% python3 -q
>>> import numpy as np
>>> from numpy import linalg as LA
>>> np.set_printoptions(precision=2, suppress=True, linewidth=100)
>>> rnd = lambda a: np.round(a, 2) + 0
>>> J = np.vander(np.arange(4) - 2, 4, increasing=True)
>>> print(J)
[[ 1 -2  4 -8]
 [ 1 -1  1 -1]
 [ 1  0  0  0]
 [ 1  1  1  1]]
>>> # row 0 dominates
>>> print(rnd(LA.det(J[::-1])))
12.0
>>> print(rnd(LA.det(J.T)))
12.0
>>> out = J / LA.norm(J, axis=1, keepdims=True)
>>> cov = out @ out.T
>>> print(rnd(np.degrees(np.arccos(np.clip(cov[3, 2], -1, 1)))))
60.0
>>> print((np.abs(cov) > 0.9).astype(int))
[[1 0 0 0]
 [0 1 0 0]
 [0 0 1 0]
 [0 0 0 1]]
>>> print(rnd(cov))
[[ 1.    0.81  0.11 -0.27]
 [ 0.81  1.    0.5   0.  ]
 [ 0.11  0.5   1.    0.5 ]
 [-0.27  0.    0.5   1.  ]]
>>> out = LA.inv(J)
>>> print(rnd(LA.inv(out)))
[[ 1. -2.  4. -8.]
 [ 1. -1.  1. -1.]
 [ 1.  0.  0.  0.]
 [ 1.  1.  1.  1.]]
>>> print(rnd(LA.slogdet(J)[0]))
1.0
>>> print(np.allclose(J @ J.T, J.T @ J))
False
>>> print(J @ J)
[[ -5  -8  -6 -14]
 [  0  -2   2  -8]
 [  1  -2   4  -8]
 [  4  -2   6  -8]]
>>> print(rnd(LA.det(J)))
12.0
>>> print(rnd(np.sort(np.abs(LA.eigvals(J)))))
[0.71 1.44 3.43 3.43]
>>> q, _ = LA.qr(np.array([[0.6, -0.3, -0.6, 1.3, 0.0],
...     [-0.2, 0.2, -0.5, 0.5, -0.5],
...     [0.5, 0.2, -1.0, 0.0, -0.8],
...     [0.9, -0.8, 0.0, -0.5, 0.3],
...     [-0.7, -0.5, -1.3, -1.9, 0.5]]))
>>> A = 4 * q
>>> print(rnd(A))
[[-1.72  0.62 -1.3   3.03 -1.33]
 [ 0.57 -0.62 -1.34  1.37  3.41]
 [-1.43 -1.35 -2.88 -1.93 -0.36]
 [-2.58  2.37  0.65 -1.    1.52]
 [ 2.01  2.79 -1.95 -0.45 -0.42]]
>>> left, s, Vh = LA.svd(A, full_matrices=False)
>>> print(np.allclose(left * s @ Vh, A))
True
>>> print(rnd(Vh @ Vh.T))
[[1. 0. 0. 0. 0.]
 [0. 1. 0. 0. 0.]
 [0. 0. 1. 0. 0.]
 [0. 0. 0. 1. 0.]
 [0. 0. 0. 0. 1.]]
>>> print(rnd(np.sqrt((s ** 2).sum())), rnd(LA.norm(A)))
8.94 8.94
>>> print(rnd(left.T @ left))
[[1. 0. 0. 0. 0.]
 [0. 1. 0. 0. 0.]
 [0. 0. 1. 0. 0.]
 [0. 0. 0. 1. 0.]
 [0. 0. 0. 0. 1.]]
>>> rng = np.random.default_rng(2002)
>>> labels = rng.permutation(5)
>>> out = A[:, labels] * rng.choice([-1, 1], 5)
>>> print(rnd(out))
[[-0.62 -1.72 -1.3  -3.03  1.33]
 [ 0.62  0.57 -1.34 -1.37 -3.41]
 [ 1.35 -1.43 -2.88  1.93  0.36]
 [-2.37 -2.58  0.65  1.   -1.52]
 [-2.79  2.01 -1.95  0.45  0.42]]
>>> left, _, Vh = LA.svd(A.T @ out)
>>> print(labels)
[1 0 2 3 4]
>>> print(rnd(LA.lstsq(A, out)[0]))
[[ 0.  1.  0.  0.  0.]
 [-1.  0.  0.  0.  0.]
 [ 0.  0.  1.  0.  0.]
 [ 0.  0.  0. -1.  0.]
 [ 0.  0.  0.  0. -1.]]
>>> feats = np.loadtxt("test14.csv", delimiter=",")
>>> print(feats)
[[  8.  -8.   0.   6.]
 [ -2.   2.   0.  -2.]
 [  8.  -8.   0.   6.]
 [-12.  12.   0. -10.]]
>>> # rows and columns are dependent
>>> def softmax(z):
...     e = np.exp(z - z.max(axis=-1, keepdims=True))
...     return e / e.sum(axis=-1, keepdims=True)
... 
>>> print(rnd(softmax(feats).sum(axis=1)))
[1. 1. 1. 1.]
>>> print(rnd(softmax(feats[2])))
[0.88 0.   0.   0.12]
>>> S = feats @ feats.T / np.sqrt(4)
>>> print(softmax(S)[2] @ feats)
[ 8. -8.  0.  6.]
>>> print(rnd(softmax(S + np.triu(np.full(S.shape, -np.inf), 1))))
[[1.  0.  0.  0. ]
 [0.  1.  0.  0. ]
 [0.5 0.  0.5 0. ]
 [0.  0.  0.  1. ]]
>>> print(np.abs(np.diag(LA.qr(feats)[1])) > 1e-9)
[ True False False  True]
>>> print(rnd(np.trace(LA.pinv(feats) @ feats)))
2.0
>>> left, s, Vh = LA.svd(feats)
>>> evecs = Vh[:(s > 1e-8).sum()]
>>> vec = feats[1] + 3 * feats[3] + rng.integers(2) * np.eye(4)[1]
>>> print(vec)
[-38.  38.   0. -32.]
>>> print(LA.matrix_rank(np.vstack([feats, vec])))
2
>>> print(rnd(np.diag(evecs.T @ evecs)))
[0.5 0.5 0.  1. ]
>>> print(rnd(LA.norm(feats, 2) / LA.norm(feats)))
1.0
>>> print(LA.matrix_rank(feats, rtol=0.1))
1
>>> left, s, Vh = LA.svd(feats)
>>> print(rnd(s))
[26.97  0.7   0.    0.  ]
>>> print(np.argmax(s[:-1] / (s[1:] + 1e-6)) + 1)
2
>>> out = left[:, :2] @ np.diag(s[:2]) @ Vh[:2]
>>> print(LA.matrix_rank(out))
2
>>> print(LA.matrix_rank(feats, rtol=0.05))
1
>>> print(rnd(LA.norm(feats - out) / LA.norm(feats)))
0.0
>>> W0 = np.load("mat.npy")
>>> print(W0)
[[-7.  2.  0.]
 [ 0.  2.  2.]
 [ 0. -1.  3.]]
>>> hat = np.triu(np.array([[-4, -1, 4], [-1, 2, 2], [4, -2, 5]]), 1) + np.eye(3)
>>> out = hat @ W0 @ LA.inv(hat)
>>> print(rnd(LA.det(out)))
-56.0
>>> print(hat @ W0 - W0 @ hat)
[[  0. -13.  34.]
 [  0.  -2.   2.]
 [  0.   0.   2.]]
>>> print(out)
[[ -7. -11.  60.]
 [  0.   0.   8.]
 [  0.  -1.   5.]]
>>> q, evecs = LA.qr(out[:, :1])[0], LA.qr(out[:, 1:])[0]
>>> s = LA.svd(q.T @ evecs, compute_uv=False)
>>> print(rnd(LA.norm(q @ q.T - evecs @ evecs.T, 2)))
1.0
>>> m1 = np.loadtxt("run11.csv", delimiter=",")
>>> print(m1)
[[ 5. -4. -4.]
 [ 0.  1. -4.]
 [ 0.  8. 13.]]
>>> print(rnd(np.einsum("ii->", A)))
-6.63
>>> print(rnd(np.poly(A)))
[    1.       6.63    10.52   -42.1   -424.38 -1024.  ]
>>> out = W0 + rng.integers(-2, 3, (3, 1)) @ rng.integers(-2, 3, (1, 3))
>>> print(out)
[[-9.  0.  0.]
 [ 0.  2.  2.]
 [-4. -5.  3.]]
>>> print(rnd(LA.svd(out - W0, compute_uv=False)))
[6.32 0.   0.  ]
>>> print(LA.matrix_rank(out - W0, tol=1e-8))
1
>>> print(out - W0)
[[-2. -2.  0.]
 [ 0.  0.  0.]
 [-4. -4.  0.]]
>>> f, v = out[2], out[0]
>>> print(f @ f)
50.0
>>> print(f @ v)
36.0
>>> p = (f @ v) / (f @ f) * f
>>> print((v - p) @ f)
0.0
>>> print(rnd(v - p))
[-6.12  3.6  -2.16]
>>> print(rnd(LA.norm(f + v) ** 2 + LA.norm(f - v) ** 2))
262.0
>>> X = np.load("m.npy")
>>> print(X)
[[ 1. -1.  0.  1.]
 [ 0.  0. -1.  2.]
 [ 0.  0. -1.  2.]
 [ 0. -2. -1.  4.]]
>>> # rows 1 and 2 are equal
>>> theta = np.radians(180)
>>> Rm = np.eye(4)
>>> Rm[1, 1] = Rm[3, 3] = np.cos(theta)
>>> Rm[1, 3], Rm[3, 1] = -np.sin(theta), np.sin(theta)
>>> print(rnd(Rm))
[[ 1.  0.  0.  0.]
 [ 0. -1.  0.  0.]
 [ 0.  0.  1.  0.]
 [ 0.  0.  0. -1.]]
>>> out = X @ Rm.T
>>> print(rnd(LA.svd(X, compute_uv=False)), rnd(LA.svd(out, compute_uv=False)))
[5.56 1.57 0.8  0.  ] [5.56 1.57 0.8  0.  ]
>>> print(np.allclose(X @ X.T, out @ out.T))
True
>>> mat = np.load("data.npy")
>>> print(mat)
[[120  -1   2  -1   0]
 [ -2 182   0   1  -1]
 [ -2   2  99   2   2]
 [  2   0  -2 120  -2]
 [ -2  -1   0  -1 179]]
>>> out = np.array([[5, -4], [-3, 3], [0, -4], [-5, 4], [3, -1]])
>>> print(np.einsum("ik,kj->ij", mat, out))
[[ 608 -495]
 [-564  559]
 [ -20 -376]
 [-596  482]
 [ 535 -178]]
>>> print(np.einsum("ij,ij->i", mat, mat))
[14406 33130  9817 14412 32047]
>>> print(np.einsum("ij->j", mat))
[116 182  99 121 178]
>>> K = np.array([[-3, 0, 0, 0, 0, 0],
...     [0, -3, 0, 0, 0, 0],
...     [-3, -2, 5, 0, 0, 0],
...     [-5, 0, -4, 1, 0, 0],
...     [-1, -4, -2, -2, 4, 0],
...     [4, -3, -5, -2, -1, 3]])
>>> # triangular
>>> out = K / np.sqrt((K ** 2).mean(axis=1, keepdims=True))
>>> print(LA.matrix_rank(out) == LA.matrix_rank(K))
True
>>> print(LA.matrix_rank(K - K.mean(axis=1, keepdims=True)))
5
>>> print(rnd(K - K.mean(axis=1, keepdims=True)))
[[-2.5   0.5   0.5   0.5   0.5   0.5 ]
 [ 0.5  -2.5   0.5   0.5   0.5   0.5 ]
 [-3.   -2.    5.    0.    0.    0.  ]
 [-3.67  1.33 -2.67  2.33  1.33  1.33]
 [-0.17 -3.17 -1.17 -1.17  4.83  0.83]
 [ 4.67 -2.33 -4.33 -1.33 -0.33  3.67]]
>>> print(rnd(out[2]))
[-1.19 -0.79  1.99  0.    0.    0.  ]
>>> f = np.array([-3, 1, 1, 1, 2, 3])
>>> out = K + np.outer(f, np.eye(6)[3])
>>> print(LA.matrix_rank(LA.inv(out) - LA.inv(K), tol=1e-8))
1
>>> print(LA.matrix_rank(out - K))
1
>>> out = np.array([[2, 2, 0], [0, 1, 2], [0, 2, 1], [1, 0, 2], [2, 0, 2], [1, 2, 2]])
>>> print(np.einsum("ij->j", K))
[ -8 -12  -6  -3   3   3]
>>> print(np.einsum("ij,ij->i", K, K))
[ 9  9 38 42 41 64]
>>> print(K @ out)
[[ -6  -6   0]
 [  0  -3  -6]
 [ -6   2   1]
 [ -9 -18  -2]
 [  4 -10  -6]
 [  7   1 -11]]
>>> print(out.T @ K.T)
[[ -6   0  -6  -9   4   7]
 [ -6  -3   2 -18 -10   1]
 [  0  -6   1  -2  -6 -11]]
>>> print(np.einsum("ik,kj->ij", K, out))
[[ -6  -6   0]
 [  0  -3  -6]
 [ -6   2   1]
 [ -9 -18  -2]
 [  4 -10  -6]
 [  7   1 -11]]
>>> print(LA.matrix_rank(np.vstack([K, out.T])))
6
>>> print(np.vstack([K, out.T]).shape)
(9, 6)
>>> vec = np.array([3, 0, 0, 1, 0, 1])
>>> h = np.maximum(K @ vec, 0)
>>> print(K * (h > 1e-9)[:, None])
[[ 0  0  0  0  0  0]
 [ 0  0  0  0  0  0]
 [ 0  0  0  0  0  0]
 [ 0  0  0  0  0  0]
 [ 0  0  0  0  0  0]
 [ 4 -3 -5 -2 -1  3]]
>>> print(np.maximum(K @ vec, 0) - np.maximum(-K @ vec, 0))
[ -9   0  -9 -14  -5  13]
>>> print(h)
[ 0  0  0  0  0 13]
>>> print(np.flatnonzero(h > 1e-9))
[5]
